$ python3 -q
>>> import numpy as np
>>> np.set_printoptions(precision=1, suppress=True, linewidth=140, legacy="1.25")
>>> rnd = lambda a: np.round(a, 1) + 0
>>> m1 = np.loadtxt("arr.csv", delimiter=",")
>>> m1
array([[-1. ,  1. ,  0.1,  0.2, -1. ],
       [ 1. ,  0.9, -0.3, -0.9,  1. ],
       [-0.5, -1. ,  0.6,  0.9,  1. ],
       [ 1. , -1. ,  0.5, -0.7,  1. ],
       [ 1. , -1. ,  0.4, -0.9,  1. ],
       [-1. ,  0. , -0.3,  1. ,  0.5],
       [-0.8,  1. , -1. ,  0.3,  1. ],
       [-1. ,  0.7, -0.9,  1. ,  0.9],
       [-0.9, -0.9,  1. ,  0.1, -0.2],
       [-1. ,  1. , -1. ,  1. ,  0.9],
       [ 1. , -0.5, -0.7, -0.4,  1. ],
       [ 0. , -0.9,  0.7,  0.1, -0.6],
       [ 0. , -0.5,  0.1,  0.2,  0.9],
       [-1. ,  1. , -0.5,  0.9, -0.4],
       [-1. ,  0.7, -0.6,  1. ,  0.7],
       [ 1. ,  0.6,  0.2, -0.9, -0.9],
       [ 0.7,  0.7, -0.4, -0.5, -0.9],
       [ 0.3,  0.4, -0.6,  0.3, -0.7],
       [ 0.4, -0.7,  0.3,  0. , -0.6],
       [-1. ,  0.9, -0.9,  0.9,  1. ],
       [-0.2, -1. ,  0.7,  0.5, -1. ],
       [ 0.9, -0.7,  0.3, -0.7, -1. ],
       [ 0.5, -1. ,  0.5,  0.7,  0.9],
       [-1. ,  1. , -0.7,  0.7, -1. ],
       [ 0.5,  0.8, -0.5, -0.5, -0.9]])
>>> Z = m1[[9, 7]].astype(float)
>>> for _ in range(3):
...     idx = np.linalg.norm(m1[:, None] - Z, axis=-1).argmin(axis=1)
...     Z = np.array([m1[idx == j].mean(axis=0) for j in range(2)])
... 
>>> idx
array([0, 1, 1, 1, 1, 0, 0, 0, 1, 0, 1, 1, 1, 0, 0, 1, 1, 1, 1, 0, 1, 1, 1, 0, 1])
>>> np.bincount(idx)
array([ 9, 16])
>>> mat = np.array([[0, 0, 0, 0, 3],
...     [3, 3, 0, 2, 0],
...     [0, 0, 1, 0, 0],
...     [3, 1, 0, 3, 0],
...     [1, 1, 0, 2, 3]])
>>> mat
array([[0, 0, 0, 0, 3],
       [3, 3, 0, 2, 0],
       [0, 0, 1, 0, 0],
       [3, 1, 0, 3, 0],
       [1, 1, 0, 2, 3]])
>>> q = mat.astype(float).copy()
>>> for j in range(5):
...     q[:, j] -= q[:, :j] @ (q[:, :j].T @ q[:, j])
...     q[:, j] /= np.linalg.norm(q[:, j])
... 
>>> rnd(q.T @ mat)
array([[ 4.4,  3. ,  0. ,  3.9,  0.7],
       [ 0. ,  1.5,  0. , -0.4,  0.7],
       [ 0. ,  0. ,  1. ,  0. ,  0. ],
       [ 0. ,  0. ,  0. ,  1.3,  2.8],
       [ 0. ,  0. ,  0. ,  0. ,  3. ]])
>>> Y = np.array([[0, -2, -1, 0, -2, 2, -3, 1],
...     [2, 0, 3, 0, 3, -3, -3, 2],
...     [0, -1, 0, 2, 2, -3, -3, -1],
...     [0, -2, 1, 1, -2, -1, -3, 0],
...     [1, -1, 2, -3, -1, -3, 0, 0],
...     [3, 2, -2, -1, -1, 2, 3, -3],
...     [-1, 0, 0, -2, -2, 3, 2, -2],
...     [0, -1, 2, -3, 2, 2, 0, -1]])
>>> K = np.triu(Y)
>>> K
array([[ 0, -2, -1,  0, -2,  2, -3,  1],
       [ 0,  0,  3,  0,  3, -3, -3,  2],
       [ 0,  0,  0,  2,  2, -3, -3, -1],
       [ 0,  0,  0,  1, -2, -1, -3,  0],
       [ 0,  0,  0,  0, -1, -3,  0,  0],
       [ 0,  0,  0,  0,  0,  2,  3, -3],
       [ 0,  0,  0,  0,  0,  0,  2, -2],
       [ 0,  0,  0,  0,  0,  0,  0, -1]])
>>> r0, r1 = K[0], K[4]
>>> r0 @ r0
23
>>> r0 @ r1
-4
>>> p = (r0 @ r1) / (r0 @ r0) * r0
>>> rnd(np.linalg.norm(r0 + r1) ** 2 + np.linalg.norm(r0 - r1) ** 2)
66.0
>>> np.outer(r0, r1)
array([[ 0,  0,  0,  0,  0,  0,  0,  0],
       [ 0,  0,  0,  0,  2,  6,  0,  0],
       [ 0,  0,  0,  0,  1,  3,  0,  0],
       [ 0,  0,  0,  0,  0,  0,  0,  0],
       [ 0,  0,  0,  0,  2,  6,  0,  0],
       [ 0,  0,  0,  0, -2, -6,  0,  0],
       [ 0,  0,  0,  0,  3,  9,  0,  0],
       [ 0,  0,  0,  0, -1, -3,  0,  0]])
>>> U, s, VT = np.linalg.svd(K, full_matrices=False)
>>> rnd(np.cumsum(s ** 2) / np.sum(s ** 2))
array([0.5, 0.8, 0.9, 1. , 1. , 1. , 1. , 1. ])
>>> rnd(U.T @ U)
array([[1., 0., 0., 0., 0., 0., 0., 0.],
       [0., 1., 0., 0., 0., 0., 0., 0.],
       [0., 0., 1., 0., 0., 0., 0., 0.],
       [0., 0., 0., 1., 0., 0., 0., 0.],
       [0., 0., 0., 0., 1., 0., 0., 0.],
       [0., 0., 0., 0., 0., 1., 0., 0.],
       [0., 0., 0., 0., 0., 0., 1., 0.],
       [0., 0., 0., 0., 0., 0., 0., 1.]])
>>> rnd(np.abs(VT[0]))
array([0. , 0. , 0.2, 0.1, 0.2, 0.5, 0.7, 0.3])
>>> rnd(s)
array([8.9, 6. , 4.1, 3.1, 1.7, 1.3, 0.3, 0. ])
>>> rnd(VT @ VT.T)
array([[1., 0., 0., 0., 0., 0., 0., 0.],
       [0., 1., 0., 0., 0., 0., 0., 0.],
       [0., 0., 1., 0., 0., 0., 0., 0.],
       [0., 0., 0., 1., 0., 0., 0., 0.],
       [0., 0., 0., 0., 1., 0., 0., 0.],
       [0., 0., 0., 0., 0., 1., 0., 0.],
       [0., 0., 0., 0., 0., 0., 1., 0.],
       [0., 0., 0., 0., 0., 0., 0., 1.]])
>>> rnd(np.sqrt((s ** 2).sum())), rnd(np.linalg.norm(K))
(12.1, 12.1)
>>> U.shape, s.shape, VT.shape
((8, 8), (8,), (8, 8))
>>> rnd(s / s[0])
array([1. , 0.7, 0.5, 0.4, 0.2, 0.1, 0. , 0. ])
>>> np.prod(np.diag(K)), rnd(np.linalg.det(K))
(0, 0.0)
>>> rnd(np.sort(np.linalg.eigvals(K)))
array([-1., -1.,  0.,  0.,  0.,  1.,  2.,  2.])
>>> E = np.load("out12.npy")
>>> E
array([[ 0,  0,  0,  0,  0],
       [ 0,  9, -9, -3, -9],
       [ 0, -9,  9,  3,  9],
       [ 0, -3,  3,  1,  3],
       [ 0, -9,  9,  3,  9]])
>>> gram = E.T @ E
>>> np.allclose(gram, gram.T)
True
>>> (E @ E.T).shape
(5, 5)
>>> np.linalg.matrix_rank(gram)
1
>>> np.diag(gram)
array([  0, 252, 252,  28, 252])
>>> rank = np.linalg.matrix_rank(E)
>>> rank
1
>>> N = np.linalg.svd(E)[2][rank:].T
>>> np.allclose(E @ N, 0)
True
>>> [int(np.linalg.matrix_rank(E[:i])) for i in range(1, len(E) + 1)]
[0, 1, 1, 1, 1]
>>> N.shape
(5, 4)
>>> np.linalg.matrix_rank(E.T @ E), np.linalg.matrix_rank(E @ E.T)
(1, 1)
>>> [int(np.linalg.matrix_rank(np.delete(E, i, axis=0))) for i in range(5)]
[1, 1, 1, 1, 1]
>>> rnd(N @ N.T)
array([[ 1. ,  0. ,  0. ,  0. ,  0. ],
       [ 0. ,  0.7,  0.3,  0.1,  0.3],
       [ 0. ,  0.3,  0.7, -0.1, -0.3],
       [ 0. ,  0.1, -0.1,  1. , -0.1],
       [ 0. ,  0.3, -0.3, -0.1,  0.7]])
>>> [int(np.linalg.matrix_rank(E[:, :j + 1])) for j in range(5)]
[0, 1, 1, 1, 1]
>>> rng = np.random.default_rng(412)
>>> Y = E + rng.integers(-2, 3, (5, 1)) @ rng.integers(-2, 3, (1, 5))
>>> Y
array([[ -4,  -4,  -4,   2,   2],
       [ -2,   7, -11,  -2,  -8],
       [  0,  -9,   9,   3,   9],
       [  0,  -3,   3,   1,   3],
       [ -4, -13,   5,   5,  11]])
>>> Y - E
array([[-4, -4, -4,  2,  2],
       [-2, -2, -2,  1,  1],
       [ 0,  0,  0,  0,  0],
       [ 0,  0,  0,  0,  0],
       [-4, -4, -4,  2,  2]])
>>> rnd(np.linalg.svd(Y - E, compute_uv=False))
array([11.2,  0. ,  0. ,  0. ,  0. ])
>>> np.abs(Y - E).sum(axis=1)
array([16,  8,  0,  0, 16])
>>> np.linalg.matrix_rank(Y - E, tol=1e-8)
1
>>> np.linalg.cond(Y) > 100
True
>>> [round(float(x), 1) for x in np.linalg.svd(Y, compute_uv=False)[:3]]
[28.7, 10.5, 0.0]
>>> F = np.loadtxt("w.csv", delimiter=",")
>>> F
array([[-2.,  1.,  1.],
       [ 1., -2.,  1.],
       [ 1.,  1., -2.]])
>>> np.allclose(F @ F.T, F.T @ F)
True
>>> rnd(np.linalg.matrix_power(F, 3))
array([[-18.,   9.,   9.],
       [  9., -18.,   9.],
       [  9.,   9., -18.]])
>>> np.allclose(F, F.T)
True
>>> np.trace(F)
-6.0
>>> rnd(np.sort(np.abs(np.linalg.eigvals(F))))
array([0., 3., 3.])
>>> rnd(np.linalg.det(F))
0.0
>>> (F + F.T) / 2
array([[-2.,  1.,  1.],
       [ 1., -2.,  1.],
       [ 1.,  1., -2.]])
>>> rnd(np.trace(np.linalg.pinv(F) @ F))
2.0
>>> np.linalg.lstsq(F[:-1].T, F[-1])[2]
2
>>> try:
...     np.linalg.inv(F)
... except np.linalg.LinAlgError as e:
...     print(e)
... 
Singular matrix
>>> np.allclose(F[:-1].T @ np.linalg.lstsq(F[:-1].T, F[-1])[0], F[-1])
True
>>> U, s, VT = np.linalg.svd(F)
>>> rnd(s)
array([3., 3., 0.])
>>> Y = U[:, :2] @ np.diag(s[:2]) @ VT[:2]
>>> rnd(np.linalg.norm(F - Y, 2)), rnd(s[2])
(0.0, 0.0)
>>> rnd(np.abs(F - Y).max())
0.0
>>> rnd(Y)
array([[-2.,  1.,  1.],
       [ 1., -2.,  1.],
       [ 1.,  1., -2.]])
>>> rank = np.linalg.matrix_rank(F)
>>> rank
2
>>> N = np.linalg.svd(F)[2][rank:].T
>>> rnd(N @ N.T)
array([[0.3, 0.3, 0.3],
       [0.3, 0.3, 0.3],
       [0.3, 0.3, 0.3]])
>>> [int(np.linalg.matrix_rank(np.delete(F, i, axis=0))) for i in range(3)]
[2, 2, 2]
>>> N.shape
(3, 1)
>>> rnd(F @ N)
array([[0.],
       [0.],
       [0.]])
>>> r0 = np.array([1, 1, 3])
>>> np.convolve(E[0], r0)
array([0, 0, 0, 0, 0, 0, 0])
>>> np.cross(E[0, :3], E[1, :3])
array([0, 0, 0])
>>> np.array([np.convolve(row, r0, "same") for row in E])
array([[  0,   0,   0,   0,   0],
       [  9,   0,  15, -39, -18],
       [ -9,   0, -15,  39,  18],
       [ -3,   0,  -5,  13,   6],
       [ -9,   0, -15,  39,  18]])
>>> M = np.loadtxt("dump.csv", delimiter=",")
>>> M
array([[  0.3,  -3.5,   0.1,   0. ,  -4.7,   5.3,   1.6],
       [ -0.2,   2.2,   0.2,   0.4,   9.4,   9.6,   1. ],
       [  0.1,  -7.8,   0. ,  -0.7,  -4.6,  -4. ,   0.2],
       [  0.3,  -1.3,   0.2,   0.6,   3.4,   7.7,   0.3],
       [  0. ,  -1.2,   0. ,  -0.3,   1.5,  -7.9,  -1.5],
       [ -0.1,   1. ,   0.2,  -0.4,  -1.8,   9.4,   1.3],
       [ -0.3,  -2.2,   0. ,   0.9,   0.3,  -5. ,   1.1],
       [ -0.2,  -1.2,  -0.2,  -1.3,   3.7,  -4.6,  -0.5],
       [  0. ,  -3.3,   0.2,  -0.5,   3.3,   6.2,   0.3],
       [ -0.3,   0.5,  -0.2,   0.7,  -1. ,   4.2,   1. ],
       [  0.4,   1.9,   0.1,   0.8,   1.5,  -8.9,  -0.8],
       [ -0.1,  -0.9,   0.2,  -0.7,   8.8,  18.2,  -1.4],
       [ -0.5,   3. ,   0.4,   1.2,   0.5,   2.4,   0.9],
       [  0.3,  -4. ,   0. ,  -0.8,   3.7,   5.7,   0.3],
       [  0. ,  -2.1,   0.2,   0.1,   5.8,   2.2,  -3.6],
       [ -0.2,  -3.8,   0.1,  -0.1,  14.8,   3.8,   1.9],
       [  0.4,  -3. ,   0.2,   0.6,   1.8,   0.3,   2. ],
       [  0.3,   2.1,   0.2,   0.4,  -0.5,  -2.7,   0. ],
       [ -0.2,  -1.5,   0.1,  -0.9,   5.3,   3. ,   0.3],
       [  0.3,  -0.9,  -0.1,   0.9,  -7. , -12.7,   1.1],
       [ -0.1,   1.3,   0.2,   0.5,  -4.9, -12.6,   0.7],
       [ -0.3,  -1.5,  -0.3,   0.9,  -1.3,   7.2,  -0.3],
       [  0.1,  -1.5,  -0.3,   0.8,  -0.8,  -9.1,   0.1],
       [ -0.1,  -0.8,  -0.1,  -0.9,  -4.3,  16.1,   0.4],
       [  0. ,   0.8,   0.1,   0.2,  -2.6, -15.6,  -0.8],
       [  0.4,  -2.3,   0. ,  -0.3,  -2. , -13.4,   1.4],
       [  0.3,  -1.7,   0.1,   0.5,  -2.5,   5.3,  -1.1],
       [ -0.3,  -2.6,   0.2,   0.2,   3.2,  -0.4,  -1.3],
       [  0.7,  -0.4,   0. ,   0.1,  -5.4, -12.3,  -0.4],
       [  0.5,  -2.5,   0. ,   0.3,  -7.7,  -7.5,   0.5],
       [ -0.4,   1. ,   0.2,  -0.6,   6.4,  17.2,   0.9],
       [ -0.2,  -2.6,  -0.1,  -0.8,  -1.1,   7.6,  -1.5]])
>>> Z = M[[19, 23]].astype(float)
>>> for _ in range(7):
...     idx = np.linalg.norm(M[:, None] - Z, axis=-1).argmin(axis=1)
...     Z = np.array([M[idx == j].mean(axis=0) for j in range(2)])
... 
>>> idx
array([1, 1, 0, 1, 0, 1, 0, 0, 1, 1, 0, 1, 1, 1, 1, 1, 1, 0, 1, 0, 0, 1, 0, 1, 0, 0, 1, 1, 0, 0, 1, 1])
>>> np.abs(Z[1] - Z[0]).argmax()
5
>>> rnd(Z)
array([[ 0.2, -1.1,  0. ,  0.2, -2.2, -8.9,  0.1],
       [-0.1, -1.3,  0.1,  0. ,  2.6,  6.9,  0.2]])
>>> np.bincount(idx)
array([13, 19])
>>> gram = M.T @ M
>>> np.allclose(gram, gram.T)
True
>>> np.linalg.matrix_rank(gram)
7
>>> rnd(np.diag(gram))
array([   2.8,  200.8,    1. ,   13.9,  803.9, 2659.1,   45.3])
>>> rnd(np.linalg.svd(M, compute_uv=False) ** 2)
array([2891.8,  574.5,  201.7,   45.4,   10.7,    2. ,    0.7])
>>> arr = np.array([[0.0, -2.0, 0.0], [4.0, 6.0, 0.0], [4.0, 4.0, 2.0]])
>>> proj = np.triu(np.array([[1, 2, 3], [3, 0, 2], [2, 3, 2]]), 1) + np.eye(3)
>>> Y = proj @ arr @ np.linalg.inv(proj)
>>> np.trace(Y), np.trace(arr)
(8.0, 8.0)
>>> Y
array([[ 20., -18., -18.],
       [ 12., -10., -12.],
       [  4.,  -4.,  -2.]])
>>> np.linalg.matrix_rank(Y)
3
>>> rnd(np.linalg.det(Y))
16.0
>>> np.flatnonzero(np.linalg.matrix_power((mat != 0) + (mat.T != 0) + np.eye(5), 5)[4])
array([0, 1, 3, 4])
>>> (np.linalg.matrix_power((mat != 0) + (mat.T != 0) + np.eye(5), 5) > 0).astype(int)
array([[1, 1, 0, 1, 1],
       [1, 1, 0, 1, 1],
       [0, 0, 1, 0, 0],
       [1, 1, 0, 1, 1],
       [1, 1, 0, 1, 1]])
>>> rnd(np.linalg.det(mat))
24.0
>>> theta = np.radians(120)
>>> R = np.eye(3)
>>> R[1, 1] = R[2, 2] = np.cos(theta)
>>> R[1, 2], R[2, 1] = -np.sin(theta), np.sin(theta)
>>> rnd(R)
array([[ 1. ,  0. ,  0. ],
       [ 0. , -0.5, -0.9],
       [ 0. ,  0.9, -0.5]])
>>> Y = arr @ R.T
>>> rnd(np.abs(Y - arr).max(axis=0))
array([0. , 9. , 5.2])
>>> np.allclose(np.linalg.norm(arr, axis=1), np.linalg.norm(Y, axis=1))
True
>>> rnd(np.linalg.svd(arr, compute_uv=False)), rnd(np.linalg.svd(Y, compute_uv=False))
(array([9.3, 2. , 0.9]), array([9.3, 2. , 0.9]))
